% python3 -q
>>> import numpy as np
>>> import numpy.linalg as la
>>> np.set_printoptions(precision=2, suppress=True, linewidth=160, legacy="1.25")
>>> rd = lambda a: np.round(a, 2) + 0
>>> A = np.array([[2, 0, -2, 0, 0, 0, 0, 0],
...     [0, 0, 0, 0, 0, 0, 0, -1],
...     [0, 0, 0, 0, 0, 0, 2, -3],
...     [1, 1, 0, 0, -2, 0, 0, -2],
...     [3, 0, -3, 0, 0, 0, 0, 0],
...     [3, 0, 0, 0, 0, 0, 2, 0],
...     [0, 0, 3, 0, 0, 0, 2, 0],
...     [0, 2, 0, 0, 0, 0, 0, 0]])
>>> # columns 3 and 5 are equal
>>> rd(la.det(A))
0.0
>>> la.matrix_power(A, 4)
array([[  16,   24,  -64,    0,    0,    0,  -72,   48],
       [   0,    4,    0,    0,    0,    0,    0,    0],
       [   0,  -24,   60,    0,    0,    0,   64,  -36],
       [ -16,  -16,   40,    0,    0,    0,   32,  -22],
       [  24,   36,  -96,    0,    0,    0, -108,   72],
       [  24,    0,    0,    0,    0,    0,   16,    0],
       [   0,  -36,   96,    0,    0,    0,  124,  -72],
       [   0,    0,    0,    0,    0,    0,    0,    4]])
>>> np.allclose(A, A.T)
False
>>> rd(np.abs(la.eigvals(A)).max())
3.65
>>> assert A == A.T
Traceback (most recent call last):
  File "<python-input-10>", line 1, in <module>
    assert A == A.T
           ^^^^^^^^
ValueError: The truth value of an array with more than one element is ambiguous. Use a.any() or a.all()
>>> (A + A.T) / 2
array([[ 2. ,  0. , -1. ,  0.5,  1.5,  1.5,  0. ,  0. ],
       [ 0. ,  0. ,  0. ,  0.5,  0. ,  0. ,  0. ,  0.5],
       [-1. ,  0. ,  0. ,  0. , -1.5,  0. ,  2.5, -1.5],
       [ 0.5,  0.5,  0. ,  0. , -1. ,  0. ,  0. , -1. ],
       [ 1.5,  0. , -1.5, -1. ,  0. ,  0. ,  0. ,  0. ],
       [ 1.5,  0. ,  0. ,  0. ,  0. ,  0. ,  1. ,  0. ],
       [ 0. ,  0. ,  2.5,  0. ,  0. ,  1. ,  2. ,  0. ],
       [ 0. ,  0.5, -1.5, -1. ,  0. ,  0. ,  0. ,  0. ]])
>>> rng = np.random.default_rng(94)
>>> z = rng.permutation(8)
>>> z
array([4, 5, 0, 6, 7, 2, 3, 1])
>>> B = A[z][:, z]
>>> B
array([[ 0,  0,  3,  0,  0, -3,  0,  0],
       [ 0,  0,  3,  2,  0,  0,  0,  0],
       [ 0,  0,  2,  0,  0, -2,  0,  0],
       [ 0,  0,  0,  2,  0,  3,  0,  0],
       [ 0,  0,  0,  0,  0,  0,  0,  2],
       [ 0,  0,  0,  2, -3,  0,  0,  0],
       [-2,  0,  1,  0, -2,  0,  0,  1],
       [ 0,  0,  0,  0, -1,  0,  0,  0]])
>>> np.trace(B)
4
>>> rd(la.det(B)), rd(la.det(A[z]))
(0.0, 0.0)
>>> rd(np.sort(np.abs(la.eigvals(B))))
array([0.  , 0.  , 0.  , 1.41, 1.41, 1.65, 2.  , 3.65])
>>> np.allclose(B, A)
False
>>> np.abs(np.diag(la.qr(B)[1])) > 1e-9
array([ True, False,  True,  True,  True,  True, False,  True])
>>> try:
...     la.inv(B)
... except la.LinAlgError as e:
...     print("failed:", e)
... 
failed: Singular matrix
>>> np.allclose(B[:-1].T @ la.lstsq(B[:-1].T, B[-1])[0], B[-1])
False
